$ python -q
>>> import numpy as np
>>> np.set_printoptions(suppress=True, linewidth=140)
>>> rd = lambda a: np.round(a, 2) + 0
>>> W0 = np.load("x.npy")
>>> rd(W0)
array([[0.47, 0.13, 0.4 ],
       [0.42, 0.5 , 0.08],
       [0.11, 0.37, 0.53]])
>>> O, evecs = np.linalg.qr(W0[:, :1])[0], np.linalg.qr(W0[:, 1:])[0]
>>> s = np.linalg.svd(O.T @ evecs, compute_uv=False)
>>> rd(s)
array([0.79])
>>> rd(np.degrees(np.arccos(s.clip(0, 1))))
array([37.98])
>>> rng = np.random.default_rng(49)
>>> idx = rng.permutation(3)
>>> idx
array([2, 1, 0])
>>> other = W0[idx][:, idx]
>>> rd(np.sort(np.abs(np.linalg.eigvals(other))))
array([0.35, 0.35, 1.  ])
>>> rd(other)
array([[0.53, 0.37, 0.11],
       [0.08, 0.5 , 0.42],
       [0.4 , 0.13, 0.47]])
>>> rd(np.linalg.det(other)), rd(np.linalg.det(W0[idx]))
(np.float64(0.12), np.float64(-0.12))
>>> np.allclose(other, W0)
False
>>> rd(np.linalg.matrix_power(W0, 100))
array([[0.33, 0.34, 0.34],
       [0.33, 0.34, 0.34],
       [0.33, 0.34, 0.34]])
>>> W0 @ np.ones(3)
array([1., 1., 1.])
>>> p = np.eye(3)[0]
>>> for _ in range(6):
...     p = p @ W0
...     print(p.round(2))
... 
[0.47 0.13 0.4 ]
[0.32 0.28 0.41]
[0.31 0.33 0.36]
[0.32 0.34 0.34]
[0.33 0.34 0.34]
[0.33 0.34 0.34]
>>> P = np.triu(np.array([[6, 1, 2], [9, 2, 1], [0, 0, 7]]), 1) + np.eye(3)
>>> other = P @ W0 @ np.linalg.inv(P)
>>> rd(np.linalg.det(other))
np.float64(0.12)
>>> rd(np.trace(other)), rd(np.trace(W0))
(np.float64(1.49), np.float64(1.49))
